$ python3 -q
>>> import numpy as np
>>> np.set_printoptions(suppress=True, linewidth=100)
>>> def rnd(a):
...     return np.round(a, 1) + 0
... 
>>> F = np.loadtxt("layer12.csv", delimiter=",")
>>> F
array([[6., 1., 1., 1., 1., 1., 1., 1.],
       [1., 6., 1., 1., 1., 1., 1., 1.],
       [1., 1., 6., 1., 1., 1., 1., 1.],
       [1., 1., 1., 6., 1., 1., 1., 1.],
       [1., 1., 1., 1., 6., 1., 1., 1.],
       [1., 1., 1., 1., 1., 6., 1., 1.],
       [1., 1., 1., 1., 1., 1., 6., 1.],
       [1., 1., 1., 1., 1., 1., 1., 6.]])
>>> O, r_ = np.linalg.qr(F)
>>> print(rnd(np.abs(np.diag(r_))))
[6.6 6.  5.7 5.5 5.4 5.4 5.3 5.3]
>>> O.shape, r_.shape
((8, 8), (8, 8))
>>> rnd(r_)
array([[-6.6, -2.7, -2.7, -2.7, -2.7, -2.7, -2.7, -2.7],
       [ 0. , -6. , -1.8, -1.8, -1.8, -1.8, -1.8, -1.8],
       [ 0. ,  0. , -5.7, -1.3, -1.3, -1.3, -1.3, -1.3],
       [ 0. ,  0. ,  0. , -5.5, -1. , -1. , -1. , -1. ],
       [ 0. ,  0. ,  0. ,  0. , -5.4, -0.9, -0.9, -0.9],
       [ 0. ,  0. ,  0. ,  0. ,  0. , -5.4, -0.7, -0.7],
       [ 0. ,  0. ,  0. ,  0. ,  0. ,  0. , -5.3, -0.6],
       [ 0. ,  0. ,  0. ,  0. ,  0. ,  0. ,  0. ,  5.3]])
>>> np.allclose(F @ F.T, F.T @ F)
True
>>> rnd(np.sort(np.abs(np.linalg.eigvals(F))))
array([ 5.,  5.,  5.,  5.,  5.,  5.,  5., 13.])
>>> print(F @ np.ones(8))
[13. 13. 13. 13. 13. 13. 13. 13.]
>>> (F @ F)[0]
array([43., 18., 18., 18., 18., 18., 18., 18.])
>>> F @ (-1.0) ** np.arange(8)
array([ 5., -5.,  5., -5.,  5., -5.,  5., -5.])
>>> np.fft.fft(F[0])
array([13.+0.j,  5.+0.j,  5.+0.j,  5.+0.j,  5.+0.j,  5.+0.j,  5.+0.j,  5.+0.j])
>>> rng = np.random.default_rng(24409)
>>> z = rng.permutation(8)
>>> Y = F[:, z] * rng.choice([-1, 1], 8)
>>> Y
array([[-1., -1., -1., -1., -1.,  6.,  1.,  1.],
       [-1., -1., -1., -6., -1.,  1.,  1.,  1.],
       [-6., -1., -1., -1., -1.,  1.,  1.,  1.],
       [-1., -1., -1., -1., -1.,  1.,  1.,  6.],
       [-1., -1., -6., -1., -1.,  1.,  1.,  1.],
       [-1., -6., -1., -1., -1.,  1.,  1.,  1.],
       [-1., -1., -1., -1., -1.,  1.,  6.,  1.],
       [-1., -1., -1., -1., -6.,  1.,  1.,  1.]])
>>> U, _, Vh = np.linalg.svd(F.T @ Y)
>>> rnd(U @ Vh)
array([[ 0.,  0.,  0.,  0.,  0.,  1.,  0.,  0.],
       [ 0.,  0.,  0., -1.,  0.,  0.,  0.,  0.],
       [-1.,  0.,  0.,  0.,  0.,  0.,  0.,  0.],
       [ 0.,  0.,  0.,  0.,  0.,  0.,  0.,  1.],
       [ 0.,  0., -1.,  0.,  0.,  0.,  0.,  0.],
       [ 0., -1.,  0.,  0.,  0.,  0.,  0.,  0.],
       [ 0.,  0.,  0.,  0.,  0.,  0.,  1.,  0.],
       [ 0.,  0.,  0.,  0., -1.,  0.,  0.,  0.]])
>>> rnd(np.linalg.lstsq(F, Y)[0])
array([[ 0.,  0.,  0.,  0.,  0.,  1.,  0.,  0.],
       [ 0.,  0.,  0., -1.,  0.,  0.,  0.,  0.],
       [-1.,  0.,  0.,  0.,  0.,  0.,  0.,  0.],
       [ 0.,  0.,  0.,  0.,  0.,  0.,  0.,  1.],
       [ 0.,  0., -1.,  0.,  0.,  0.,  0.,  0.],
       [ 0., -1.,  0.,  0.,  0.,  0.,  0.,  0.],
       [ 0.,  0.,  0.,  0.,  0.,  0.,  1.,  0.],
       [ 0.,  0.,  0.,  0., -1.,  0.,  0.,  0.]])
